$ python -q
>>> import numpy as np
>>> from numpy import linalg as LA
>>> np.set_printoptions(suppress=True, linewidth=100)
>>> def rd(a):
...     return np.round(a, 3) + 0
... 
>>> data = np.loadtxt("case3.csv", delimiter=",")
>>> data
array([[ 2.28 , -2.886,  0.489],
       [ 0.289,  3.11 ,  2.46 ],
       [ 1.609, -0.587,  0.876],
       [-0.954,  0.141,  2.068],
       [-0.518, -1.833,  1.069]])
>>> x0 = np.array([2, 0, 0])
>>> rhs = data @ x0
>>> rd(LA.solve(data.T @ data, data.T @ rhs))
array([2., 0., 0.])
>>> rd(LA.lstsq(data, rhs)[0])
array([2., 0., 0.])
>>> rd(LA.pinv(data) @ data)
array([[1., 0., 0.],
       [0., 1., 0.],
       [0., 0., 1.]])
>>> rhs
array([ 4.56 ,  0.578,  3.218, -1.908, -1.036])
>>> rng = np.random.default_rng(144)
>>> rhs = rhs + 0.1 * rng.normal(size=5)
>>> rd(rhs)
array([ 4.504,  0.516,  3.196, -1.837, -1.019])
>>> coef, *_ = LA.lstsq(data, rhs)
>>> rd(data.T @ (rhs - data @ coef))
array([0., 0., 0.])
>>> rd(coef)
array([ 1.963, -0.012,  0.003])
>>> [round(float(LA.norm(LA.solve(data.T @ data + lam * np.eye(3), data.T @ rhs))), 2) for lam in (0, 1, 10, 100)]
[1.96, 1.73, 0.9, 0.18]
>>> coef.round()
array([ 2., -0.,  0.])
>>> M = np.array([[1, -1, 1, -1],
...     [1, 0, 0, 0],
...     [1, 1, 1, 1],
...     [1, 2, 4, 8],
...     [1, 3, 9, 27]])
>>> M
array([[ 1, -1,  1, -1],
       [ 1,  0,  0,  0],
       [ 1,  1,  1,  1],
       [ 1,  2,  4,  8],
       [ 1,  3,  9, 27]])
>>> P = M @ LA.solve(M.T @ M, M.T)
>>> rd(np.trace(P))
np.float64(4.0)
>>> rd((np.eye(5) - P) @ M)
array([[0., 0., 0., 0.],
       [0., 0., 0., 0.],
       [0., 0., 0., 0.],
       [0., 0., 0., 0.],
       [0., 0., 0., 0.]])
>>> f, r1 = M[3], M[1]
>>> f @ f
np.int64(85)
>>> f @ r1
np.int64(1)
>>> pr = (f @ r1) / (f @ f) * f
>>> rd(LA.norm(f + r1) ** 2 + LA.norm(f - r1) ** 2)
np.float64(172.0)
>>> rd(r1 - pr)
array([ 0.988, -0.024, -0.047, -0.094])
>>> U, sigma, Vh = LA.svd(M)
>>> np.argmax(sigma[:-1] / (sigma[1:] + 1e-6)) + 1
np.int64(1)
>>> rd(sigma)
array([30.076,  2.5  ,  1.558,  0.857])
>>> B = U[:, :1] @ np.diag(sigma[:1]) @ Vh[:1]
>>> LA.matrix_rank(B)
np.int64(1)
>>> rd(LA.norm(M - B, 2)), rd(sigma[1])
(np.float64(2.5), np.float64(2.5))
>>> rd(LA.norm(M - B) / LA.norm(M))
np.float64(0.101)
>>> rd(np.abs(M - B).max())
np.float64(1.224)
>>> x0 = np.array([0, 3, 3, -1])
>>> rhs = M @ x0
>>> rd(LA.pinv(M) @ M)
array([[1., 0., 0., 0.],
       [0., 1., 0., 0.],
       [0., 0., 1., 0.],
       [0., 0., 0., 1.]])
>>> rd(LA.lstsq(M, rhs)[0])
array([ 0.,  3.,  3., -1.])
>>> rhs = rhs + 0.3 * rng.normal(size=5)
>>> rd(rhs)
array([ 1.085, -0.275,  5.252, 10.42 ,  9.185])
>>> coef, *_ = LA.lstsq(M, rhs)
>>> rd(M.T @ (rhs - M @ coef))
array([0., 0., 0., 0.])
>>> rd(LA.norm(rhs - M @ coef))
np.float64(0.144)
>>> rd(coef)
array([-0.206,  3.148,  3.315, -1.107])
>>> coef.round()
array([-0.,  3.,  3., -1.])
>>> arr = np.load("data.npy")
>>> arr
array([[0, 2, 1, 2],
       [2, 0, 2, 1],
       [1, 2, 0, 2],
       [2, 1, 2, 0]])
>>> # symmetric, so the eigenvalues are real
>>> try:
...     LA.cholesky(arr)
... except LA.LinAlgError as e:
...     print("failed:", e)
... 
failed: Matrix is not positive definite
>>> [round(float(LA.det(arr[:i, :i])), 2) + 0 for i in range(1, 5)]
[0.0, -4.0, 8.0, -15.0]
>>> rd(LA.eigvalsh(arr).min())
np.float64(-3.0)
>>> np.all(LA.eigvalsh(arr) > 0)
np.False_
>>> G = arr.T @ arr
>>> rd(LA.eigvalsh(G)[::-1])
array([25.,  9.,  1.,  1.])
>>> LA.matrix_rank(G)
np.int64(4)
>>> np.diag(G)
array([9, 9, 9, 9])
>>> m1 = np.loadtxt("w.csv", delimiter=",")
>>> m1
array([[-2., -3.,  1.,  1.],
       [ 0., -1., -3.,  3.],
       [-4., -6.,  0.,  4.],
       [-4., -6., -2.,  6.]])
>>> idx = rng.permutation(4)
>>> idx
array([1, 3, 2, 0])
>>> B = m1[idx][:, idx]
>>> rd(np.sort(np.abs(LA.eigvals(B))))
array([0., 1., 2., 2.])
>>> np.argsort(-LA.norm(m1, axis=0).round(6), kind="stable")[:3]
array([1, 3, 0])
>>> [round(float(x), 3) for x in LA.svd(m1, compute_uv=False)[:3]]
[13.266, 4.228, 0.371]
>>> np.allclose(m1, m1.T)
False
>>> np.allclose(m1 @ m1.T, m1.T @ m1)
False
>>> rd(LA.det(m1))
np.float64(0.0)
>>> np.trace(m1)
np.float64(3.0)
>>> (m1 + m1.T) / 2
array([[-2. , -1.5, -1.5, -1.5],
       [-1.5, -1. , -4.5, -1.5],
       [-1.5, -4.5,  0. ,  1. ],
       [-1.5, -1.5,  1. ,  6. ]])
>>> W0 = np.maximum(np.array([[0],
...     [-2],
...     [0],
...     [1],
...     [-2],
...     [-2],
...     [1],
...     [0],
...     [0],
...     [-3],
...     [-3],
...     [2],
...     [-3],
...     [0],
...     [-3],
...     [-3],
...     [-2],
...     [-2],
...     [-1],
...     [3],
...     [-2]]) @ np.array([[-1, -1, 0]]) + np.array([-2, -2, -2]), 0)
>>> W0
array([[0, 0, 0],
       [0, 0, 0],
       [0, 0, 0],
       [0, 0, 0],
       [0, 0, 0],
       [0, 0, 0],
       [0, 0, 0],
       [0, 0, 0],
       [0, 0, 0],
       [1, 1, 0],
       [1, 1, 0],
       [0, 0, 0],
       [1, 1, 0],
       [0, 0, 0],
       [1, 1, 0],
       [1, 1, 0],
       [0, 0, 0],
       [0, 0, 0],
       [0, 0, 0],
       [0, 0, 0],
       [0, 0, 0]])
>>> np.abs(np.diag(LA.qr(W0)[1])) > 1e-9
array([ True, False, False])
>>> rd(np.trace(LA.pinv(W0) @ W0))
np.float64(1.0)
>>> np.allclose(W0[:-1].T @ LA.lstsq(W0[:-1].T, W0[-1])[0], W0[-1])
True
>>> LA.lstsq(W0[:-1].T, W0[-1])[2]
np.int32(1)
>>> U, sigma, Vh = LA.svd(W0)
>>> V = Vh[:(sigma > 1e-8).sum()]
>>> x0 = W0[7] + 2 * W0[16] + rng.integers(2) * np.eye(3)[2]
>>> x0
array([0., 0., 1.])
>>> LA.matrix_rank(np.vstack([W0, x0]))
np.int64(2)
>>> rd(V.T @ V)
array([[0.5, 0.5, 0. ],
       [0.5, 0.5, 0. ],
       [0. , 0. , 0. ]])
>>> np.allclose(V.T @ V @ x0, x0)
False
>>> [round(float(x), 3) for x in LA.svd(W0, compute_uv=False)[:3]]
[3.162, 0.0, 0.0]
>>> E = np.load("mat.npy")
>>> E
array([[0, 1, 0, 1],
       [1, 0, 1, 1],
       [0, 1, 0, 0],
       [1, 1, 0, 0]])
>>> vals, V = LA.eigh(E)
>>> np.unique(vals.round(6) + 0, return_counts=True)[1]
array([1, 1, 1, 1])
>>> rd(np.abs(V[:, -1]))
array([0.523, 0.612, 0.282, 0.523])
>>> rd(V @ np.diag(vals) @ V.T)
array([[0., 1., 0., 1.],
       [1., 0., 1., 1.],
       [0., 1., 0., 0.],
       [1., 1., 0., 0.]])
>>> rd(LA.norm(M, "nuc"))
np.float64(34.991)
>>> rd(LA.norm(M) ** 2 / LA.norm(M, 2) ** 2)
np.float64(1.01)
>>> X = np.loadtxt("m.csv", delimiter=",")
>>> X
array([[-3.62 , -7.314, -1.748,  0.958],
       [ 2.212,  1.038, -1.769, -2.042],
       [ 1.53 , -2.119, -0.45 , -7.467],
       [ 0.461,  6.143, -0.578,  6.179],
       [-1.913, -2.62 ,  3.369,  9.264],
       [-1.491,  1.962, -1.18 , -5.582],
       [-3.753, -1.356, -0.733, -0.212],
       [-2.387,  3.628, -0.357,  0.074],
       [-0.843, -2.885,  3.777, -5.374],
       [ 0.533,  6.485, -1.831,  4.428],
       [ 1.323,  2.69 ,  1.484,  6.415],
       [-1.492,  1.342, -0.735, -4.579],
       [ 5.721,  4.544, -1.162, -7.277],
       [ 4.398, -4.352,  0.839,  4.482],
       [-0.015,  0.584,  0.335,  2.166]])
>>> idx = X[:, 0] > np.median(X[:, 0])
>>> f = X[idx].mean(axis=0) - X[~idx].mean(axis=0)
>>> np.argsort(-np.abs(f).round(6), kind="stable")
array([0, 1, 3, 2])
>>> rd((((X - X.mean(axis=0)) @ f > 0) == idx).mean())
np.float64(0.867)
>>> x0 = np.array([-2, -2, -2, 1])
>>> rhs = X @ x0
>>> rd(LA.lstsq(X, rhs)[0])
array([-2., -2., -2.,  1.])
>>> rhs = rhs + 0.02 * rng.normal(size=15)
>>> rd(rhs)
array([ 26.326,  -4.984,  -5.382,  -5.855,  11.577,  -4.176,  11.464,  -1.697,  -5.441,  -5.964,
        -4.544,  -2.834, -25.486,   2.698,   0.334])
>>> coef, *_ = LA.lstsq(X, rhs)
>>> [round(float(LA.norm(LA.solve(X.T @ X + lam * np.eye(4), X.T @ rhs))), 2) for lam in (0, 1, 10, 100)]
[3.6, 3.55, 3.17, 1.92]
>>> K = np.load("test3.npy")
>>> K
array([[ 0, -7,  1, -6],
       [ 0,  0, -9, -9],
       [ 0,  0,  0, -7],
       [ 0,  0,  0,  0]])
>>> P = np.triu(np.array([[-1, 1, -2, 0], [-2, -1, 0, 0], [0, 1, -3, -2], [1, 1, 3, 3]]), 1) + np.eye(4)
>>> B = P @ K @ LA.inv(P)
>>> np.poly(B)
array([1., 0., 0., 0., 0.])
>>> P @ K - K @ P
array([[  0.,   0.,  -9.,   7.],
       [  0.,   0.,   0., -18.],
       [  0.,   0.,   0.,   0.],
       [  0.,   0.,   0.,   0.]])
>>> t = np.radians(90)
>>> Rm = np.eye(4)
>>> Rm[2, 2] = Rm[1, 1] = np.cos(t)
>>> Rm[2, 1], Rm[1, 2] = -np.sin(t), np.sin(t)
>>> rd(Rm)
array([[ 1.,  0.,  0.,  0.],
       [ 0.,  0.,  1.,  0.],
       [ 0., -1.,  0.,  0.],
       [ 0.,  0.,  0.,  1.]])
>>> B = K @ Rm.T
>>> np.allclose(K @ K.T, B @ B.T)
True
